$ python -q
>>> import numpy as np
>>> from numpy import linalg as LA
>>> np.set_printoptions(precision=2, suppress=True, linewidth=120)
>>> J = np.load("case17.npy")
>>> J
array([[ 0.89,  0.  , -0.86],
       [ 0.8 ,  0.  , -0.76],
       [-0.71,  0.  ,  0.66],
       [ 0.65,  0.  , -0.6 ],
       [-0.8 ,  0.  ,  0.76],
       [ 0.58,  0.  , -0.54],
       [-0.91,  0.  ,  0.89],
       [-0.94,  0.  ,  0.92],
       [-0.5 ,  0.  ,  0.46],
       [ 0.95,  0.  , -0.94],
       [-0.5 ,  0.  ,  0.46],
       [-0.11,  0.  ,  0.1 ],
       [ 0.71,  0.  , -0.66],
       [ 0.  ,  0.  ,  0.  ]])
>>> r = LA.matrix_rank(J)
>>> r
np.int64(2)
>>> null = LA.svd(J)[2][r:].T
>>> null @ null.T
array([[0., 0., 0.],
       [0., 1., 0.],
       [0., 0., 0.]])
>>> [int(LA.matrix_rank(J[:i])) for i in range(1, len(J) + 1)]
[1, 2, 2, 2, 2, 2, 2, 2, 2, 2, 2, 2, 2, 2]
>>> null.shape
(3, 1)
>>> vec = np.array([1, 2, -3])
>>> h1 = np.maximum(J @ vec, 0)
>>> J.T @ h1
array([ 13.91,   0.  , -13.3 ])
>>> J.sum(axis=1)
array([ 0.03,  0.04, -0.05,  0.05, -0.04,  0.04, -0.02, -0.02, -0.04,  0.01, -0.04, -0.01,  0.05,  0.  ])
>>> np.abs(J).max()
np.float64(0.95)
>>> LA.matrix_rank(J)
np.int64(2)
>>> LA.matrix_rank(J, rtol=0.1)
np.int64(1)
>>> LA.cond(J) > 100
np.True_
>>> Y = np.array([[2, 2], [0, 3], [2, 3]])
>>> E = np.tile(Y, (2, 3))
>>> E
array([[2, 2, 2, 2, 2, 2],
       [0, 3, 0, 3, 0, 3],
       [2, 3, 2, 3, 2, 3],
       [2, 2, 2, 2, 2, 2],
       [0, 3, 0, 3, 0, 3],
       [2, 3, 2, 3, 2, 3]])
>>> # column 2 repeats column 0
>>> LA.cond(E) > 100
np.True_
>>> [round(float(x), 2) for x in LA.svd(E, compute_uv=False)[:3]]
[12.78, 4.09, 0.0]
>>> LA.matrix_rank(E, rtol=0.1)
np.int64(2)
>>> arr = np.load("run9.npy")
>>> arr
array([[-0.71, -0.22,  0.45,  0.5 ],
       [-0.13, -0.85, -0.07, -0.5 ],
       [-0.68,  0.31, -0.61, -0.27],
       [ 0.16, -0.36, -0.65,  0.65]])
>>> np.round(LA.eigvals(arr).sum().real, 2)
np.float64(-1.52)
>>> np.round(np.einsum("ij,ji->", arr, arr), 2)
np.float64(2.3)
>>> np.round(np.poly(arr), 2) + 0
array([ 1.  ,  1.52,  0.  , -1.52, -1.  ])
>>> np.round(LA.det(arr.T), 2)
np.float64(-1.0)
>>> np.kron(np.eye(2, dtype=int), arr)
array([[-0.71, -0.22,  0.45,  0.5 , -0.  , -0.  ,  0.  ,  0.  ],
       [-0.13, -0.85, -0.07, -0.5 , -0.  , -0.  , -0.  , -0.  ],
       [-0.68,  0.31, -0.61, -0.27, -0.  ,  0.  , -0.  , -0.  ],
       [ 0.16, -0.36, -0.65,  0.65,  0.  , -0.  , -0.  ,  0.  ],
       [-0.  , -0.  ,  0.  ,  0.  , -0.71, -0.22,  0.45,  0.5 ],
       [-0.  , -0.  , -0.  , -0.  , -0.13, -0.85, -0.07, -0.5 ],
       [-0.  ,  0.  , -0.  , -0.  , -0.68,  0.31, -0.61, -0.27],
       [ 0.  , -0.  , -0.  ,  0.  ,  0.16, -0.36, -0.65,  0.65]])
>>> LA.eigvals(arr)
array([ 1.  +0.j  , -0.76+0.65j, -0.76-0.65j, -1.  +0.j  ])
>>> LA.pinv(arr)
array([[-0.71, -0.13, -0.68,  0.16],
       [-0.22, -0.85,  0.31, -0.36],
       [ 0.45, -0.07, -0.61, -0.65],
       [ 0.5 , -0.5 , -0.27,  0.65]])
>>> np.round(arr @ arr.T, 2) + 0
array([[1., 0., 0., 0.],
       [0., 1., 0., 0.],
       [0., 0., 1., 0.],
       [0., 0., 0., 1.]])
>>> np.round(arr[:, 0] @ arr[:, 1], 2)
np.float64(-0.0)
>>> Y = arr / LA.norm(arr, axis=1, keepdims=True)
>>> cov = Y @ Y.T
>>> (np.abs(cov) > 0.9).astype(int)
array([[1, 0, 0, 0],
       [0, 1, 0, 0],
       [0, 0, 1, 0],
       [0, 0, 0, 1]])
>>> cov.round(2) + 0
array([[1., 0., 0., 0.],
       [0., 1., 0., 0.],
       [0., 0., 1., 0.],
       [0., 0., 0., 1.]])
>>> LA.norm(Y, axis=1)
array([1., 1., 1., 1.])
>>> LA.lstsq(J[:-1].T, J[-1])[2]
np.int32(2)
>>> np.allclose(J[:-1].T @ LA.lstsq(J[:-1].T, J[-1])[0], J[-1])
True
>>> np.unique(J.round(6), axis=0).shape
(13, 3)
>>> def softmax(z):
...     e = np.exp(z - z.max(axis=-1, keepdims=True))
...     return e / e.sum(axis=-1, keepdims=True)
... 
>>> softmax(arr).sum(axis=1)
array([1., 1., 1., 1.])
>>> att = arr @ arr.T / np.sqrt(4)
>>> softmax(att + np.triu(np.full(att.shape, -np.inf), 1))
array([[1.  , 0.  , 0.  , 0.  ],
       [0.38, 0.62, 0.  , 0.  ],
       [0.27, 0.27, 0.45, 0.  ],
       [0.22, 0.22, 0.22, 0.35]])
>>> softmax(att)
array([[0.35, 0.22, 0.22, 0.22],
       [0.22, 0.35, 0.22, 0.22],
       [0.22, 0.22, 0.35, 0.22],
       [0.22, 0.22, 0.22, 0.35]])
>>> softmax(att).round(6).argmax(axis=1)
array([0, 1, 2, 3])
>>> data = np.load("block15.npy")
>>> data
array([[ 1.1,  1.7,  2.1, -0.7,  0. ],
       [ 0.2, -1.6,  0.2, -1.2,  0.3],
       [-1.8,  1.8,  1. ,  2. ,  0.2],
       [-0.1,  0.1, -0.4, -0.5,  0.1],
       [ 0.5, -0.2,  0.9, -1.3, -0.5],
       [-0.9,  0.2, -2.2, -0.2, -2.3],
       [ 0.3, -0.1, -0.3, -0.2,  0.5]])
>>> vec = np.array([1, 0, 1, 3, 0])
>>> y = data @ vec
>>> y
array([ 1.1, -3.2,  5.2, -2. , -2.5, -3.7, -0.6])
>>> np.round(LA.pinv(data) @ data, 2) + 0
array([[1., 0., 0., 0., 0.],
       [0., 1., 0., 0., 0.],
       [0., 0., 1., 0., 0.],
       [0., 0., 0., 1., 0.],
       [0., 0., 0., 0., 1.]])
>>> np.round(LA.lstsq(data, y)[0], 2) + 0
array([1., 0., 1., 3., 0.])
>>> rng = np.random.default_rng(370)
>>> y = y + 0.1 * rng.normal(size=7)
>>> y
array([ 1.22, -3.07,  5.05, -1.79, -2.61, -3.71, -0.5 ])
>>> beta, *_ = LA.lstsq(data, y)
>>> beta.round()
array([1., 0., 1., 3., 0.])
>>> round(float(LA.norm(y - data @ beta)), 2)
0.17
>>> beta
array([0.93, 0.15, 0.87, 2.78, 0.2 ])
>>> [round(float(LA.norm(LA.solve(data.T @ data + lam * np.eye(5), data.T @ y))), 2) for lam in (0, 1, 10, 100)]
[3.07, 2.03, 1.17, 0.26]
>>> np.round(data.T @ (y - data @ beta), 2) + 0
array([0., 0., 0., 0., 0.])
